$ ipython --no-banner

In [1]: import numpy as np

In [2]: from numpy import linalg as LA

In [3]: np.set_printoptions(precision=2, suppress=True, linewidth=100, floatmode="fixed")

In [4]: W0 = np.loadtxt("sample7.csv", delimiter=",")

In [5]: W0
Out[5]: 
array([[ 9.00,  5.00, -3.00],
       [ 0.00,  7.00,  3.00],
       [ 0.00,  3.00, -1.00]])

In [6]: left, sig, vt = LA.svd(W0, full_matrices=False)

In [7]: np.abs(left[:, 0]).round(6).argmax()
Out[7]: np.int64(0)

In [8]: left.shape, sig.shape, vt.shape
Out[8]: ((3, 3), (3,), (3, 3))

In [9]: np.round(left.T @ left, 2) + 0
Out[9]: 
array([[1.00, 0.00, 0.00],
       [0.00, 1.00, 0.00],
       [0.00, 0.00, 1.00]])

In [10]: (sig > 1e-8).sum()
Out[10]: np.int64(3)

In [11]: np.abs(vt[0])
Out[11]: array([0.72, 0.68, 0.16])

In [12]: np.cumsum(sig ** 2) / np.sum(sig ** 2)
Out[12]: array([0.71, 0.98, 1.00])

In [13]: M2 = LA.inv(W0)

In [14]: np.round(LA.cond(W0), 2)
Out[14]: np.float64(6.38)

In [15]: LA.inv(M2)
Out[15]: 
array([[ 9.00,  5.00, -3.00],
       [ 0.00,  7.00,  3.00],
       [ 0.00,  3.00, -1.00]])

In [16]: np.allclose(M2, W0.T)
Out[16]: False

In [17]: M2
Out[17]: 
array([[ 0.11,  0.03, -0.25],
       [ 0.00,  0.06,  0.19],
       [-0.00,  0.19, -0.44]])

In [18]: round(LA.det(W0) * LA.det(M2), 2)
Out[18]: np.float64(1.0)

In [19]: round(LA.slogdet(W0)[0], 2)
Out[19]: np.float64(-1.0)

In [20]: ev, vecs = LA.eig(W0)

In [21]: np.prod(ev)
Out[21]: np.float64(-144.0)

In [22]: np.sort(LA.eigvals(W0 @ W0))
Out[22]: array([ 4.00, 64.00, 81.00])

In [23]: np.sort(LA.eigvals(LA.inv(W0)))
Out[23]: array([-0.50,  0.11,  0.12])

In [24]: ev
Out[24]: array([ 9.00,  8.00, -2.00])

In [25]: W1 = np.array([[-3, 2, 1], [2, 0, 3], [1, 2, 0]])

In [26]: b = np.array([2, 2, 2])

In [27]: hid = np.maximum(W0 @ W1 + b, 0)

In [28]: LA.matrix_rank(hid)
Out[28]: np.int64(3)

In [29]: (hid > 0).astype(int)
Out[29]: 
array([[0, 1, 1],
       [1, 1, 1],
       [1, 0, 1]])

In [30]: hid
Out[30]: 
array([[ 0.00, 14.00, 26.00],
       [19.00,  8.00, 23.00],
       [ 7.00,  0.00, 11.00]])

In [31]: basis = np.array([[0, 1, 2], [2, 0, 1], [3, 1, 1]])

In [32]: W1 @ basis
Out[32]: 
array([[ 7, -2, -3],
       [ 9,  5,  7],
       [ 4,  1,  4]])

In [33]: hid @ basis
Out[33]: 
array([[106.00,  26.00,  40.00],
       [ 85.00,  42.00,  69.00],
       [ 33.00,  18.00,  25.00]])

In [34]: W0 @ W0
Out[34]: 
array([[81.00, 71.00, -9.00],
       [ 0.00, 58.00, 18.00],
       [ 0.00, 18.00, 10.00]])

In [35]: np.trace(W0)
Out[35]: np.float64(15.0)

In [36]: (W0 - W0.T) / 2
Out[36]: 
array([[ 0.00,  2.50, -1.50],
       [-2.50,  0.00,  0.00],
       [ 1.50,  0.00,  0.00]])

In [37]: np.sort(np.abs(LA.eigvals(W0)))
Out[37]: array([2.00, 8.00, 9.00])

In [38]: (W0 + W0.T) / 2
Out[38]: 
array([[ 9.00,  2.50, -1.50],
       [ 2.50,  7.00,  3.00],
       [-1.50,  3.00, -1.00]])

In [39]: LA.matrix_power(W0, 3)
Out[39]: 
array([[729.00, 875.00, -21.00],
       [  0.00, 460.00, 156.00],
       [  0.00, 156.00,  44.00]])
